In [1]: import numpy as np

In [2]: import numpy.linalg as la

In [3]: np.set_printoptions(suppress=True, linewidth=160)

In [4]: rnd = lambda a: np.round(a, 1) + 0

In [5]: M = np.loadtxt("out12.csv", delimiter=",")

In [6]: M
Out[6]: 
array([[ 16.,  -4.,  -7.,   5.,  -6.],
       [ -3.,   1.,   1.,  -6.,  -9.],
       [ -3.,   3.,  -6.,   1.,   2.],
       [ -3.,  -9.,  -1., -14.,   5.],
       [  1.,   3.,  -7.,   0.,  -6.]])

In [7]: out = la.invert(M)
Traceback (most recent call last):
  Cell In[7], line 1
    out = la.invert(M)
AttributeError: module 'numpy.linalg' has no attribute 'invert'


In [8]: out = la.inv(M)

In [9]: rnd(la.inv(out))
Out[9]: 
array([[ 16.,  -4.,  -7.,   5.,  -6.],
       [ -3.,   1.,   1.,  -6.,  -9.],
       [ -3.,   3.,  -6.,   1.,   2.],
       [ -3.,  -9.,  -1., -14.,   5.],
       [  1.,   3.,  -7.,   0.,  -6.]])

In [10]: rnd(M @ out)
Out[10]: 
array([[1., 0., 0., 0., 0.],
       [0., 1., 0., 0., 0.],
       [0., 0., 1., 0., 0.],
       [0., 0., 0., 1., 0.],
       [0., 0., 0., 0., 1.]])

In [11]: rnd(la.det(M) * out)
Out[11]: 
array([[ -3756.,  -7632., -11444.,   1112.,  12316.],
       [ -6066., -11120., -16510.,   1420.,  18426.],
       [ -1230.,  -2016.,  -3650.,    164.,   3174.],
       [  3998.,   7328.,  11218.,  -1348., -12374.],
       [ -2224.,  -4480.,  -5904.,    704.,   6544.]])

In [12]: m1 = np.load("x.npy")

In [13]: m1
Out[13]: 
array([[  9,  -6,  12,  -8],
       [  3,   0,   4,   0],
       [ 27, -18,  27, -18],
       [  9,   0,   9,   0]])

In [14]: rnd(la.eigvals(m1).sum().real)
Out[14]: np.float64(36.0)

In [15]: F = np.load("w.npy")

In [16]: F
Out[16]: 
array([[48, -2,  1, -3, -3, -2],
       [ 3, 51,  0,  3,  3,  3],
       [-3,  3, 43,  2, -3,  0],
       [ 0, -1,  2, 50, -3,  1],
       [-3, -2, -3, -3, 29, -2],
       [ 3, -1, -3, -3,  2,  7]])

In [17]: F.ravel(order="F")
Out[17]: array([48,  3, -3,  0, -3,  3, -2, 51,  3, -1, -2, -1,  1,  0, 43,  2, -3, -3, -3,  3,  2, 50, -3, -3, -3,  3, -3, -3, 29,  2, -2,  3,  0,  1, -2,  7])

In [18]: t3 = F.reshape(6, 2, -1)

In [19]: t3.transpose(1, 0, 2)
Out[19]: 
array([[[48, -2,  1],
        [ 3, 51,  0],
        [-3,  3, 43],
        [ 0, -1,  2],
        [-3, -2, -3],
        [ 3, -1, -3]],

       [[-3, -3, -2],
        [ 3,  3,  3],
        [ 2, -3,  0],
        [50, -3,  1],
        [-3, 29, -2],
        [-3,  2,  7]]])

In [20]: t3[:, 0]
Out[20]: 
array([[48, -2,  1],
       [ 3, 51,  0],
       [-3,  3, 43],
       [ 0, -1,  2],
       [-3, -2, -3],
       [ 3, -1, -3]])

In [21]: np.einsum("ihd,jhd->hij", t3, t3).shape
Out[21]: (2, 6, 6)

In [22]: np.swapaxes(t3, 1, 2)[5]
Out[22]: 
array([[ 3, -3],
       [-1,  2],
       [-3,  7]])

In [23]: np.einsum("ihd,ihd->ih", t3, t3)
Out[23]: 
array([[2309,   22],
       [2610,   27],
       [1867,   13],
       [   5, 2510],
       [  22,  854],
       [  19,   62]])

In [24]: O, r_ = la.qr(F)

In [25]: rnd(np.abs(np.diag(r_)))
Out[25]: array([48.4, 51.2, 43.2, 50.1, 28.4,  7.3])

In [26]: rnd(O @ r_)
Out[26]: 
array([[48., -2.,  1., -3., -3., -2.],
       [ 3., 51.,  0.,  3.,  3.,  3.],
       [-3.,  3., 43.,  2., -3.,  0.],
       [ 0., -1.,  2., 50., -3.,  1.],
       [-3., -2., -3., -3., 29., -2.],
       [ 3., -1., -3., -3.,  2.,  7.]])

In [27]: rnd(abs(r_[0, 0])), rnd(la.norm(F[:, 0]))
Out[27]: (np.float64(48.4), np.float64(48.4))

In [28]: out = F[0, 0] * F[1:] - np.outer(F[1:, 0], F[0])

In [29]: out
Out[29]: 
array([[   0, 2454,   -3,  153,  153,  150],
       [   0,  138, 2067,   87, -153,   -6],
       [   0,  -48,   96, 2400, -144,   48],
       [   0, -102, -141, -153, 1383, -102],
       [   0,  -42, -147, -135,  105,  342]])

In [30]: rnd(F[:, 0] / F[0, 0])
Out[30]: array([ 1. ,  0.1, -0.1,  0. , -0.1,  0.1])

In [31]: np.flatnonzero(~out.round(6).any(axis=1))
Out[31]: array([], dtype=int64)

In [32]: x = np.array([1, -1, 1, -3, -1, 0])

In [33]: h = np.maximum(F @ x, 0)

In [34]: np.maximum(F @ (3 * x), 0)
Out[34]: array([189,   0, 102,   0,   0,  24])

In [35]: F * (h > 1e-9)[:, None]
Out[35]: 
array([[48, -2,  1, -3, -3, -2],
       [ 0,  0,  0,  0,  0,  0],
       [-3,  3, 43,  2, -3,  0],
       [ 0,  0,  0,  0,  0,  0],
       [ 0,  0,  0,  0,  0,  0],
       [ 3, -1, -3, -3,  2,  7]])

In [36]: out = F / la.norm(F, axis=1, keepdims=True)

In [37]: C2 = out @ out.T

In [38]: (np.abs(C2) > 0.9).astype(int)
Out[38]: 
array([[1, 0, 0, 0, 0, 0],
       [0, 1, 0, 0, 0, 0],
       [0, 0, 1, 0, 0, 0],
       [0, 0, 0, 1, 0, 0],
       [0, 0, 0, 0, 1, 0],
       [0, 0, 0, 0, 0, 1]])

In [39]: np.argwhere(np.triu(np.abs(C2) > 0.95, 1))
Out[39]: array([], shape=(0, 2), dtype=int64)

In [40]: rnd(la.norm(out, axis=1))
Out[40]: array([1., 1., 1., 1., 1., 1.])

In [41]: (C2 - 2 * np.eye(6)).round(6).argmax(axis=1)
Out[41]: array([5, 2, 3, 2, 5, 0])
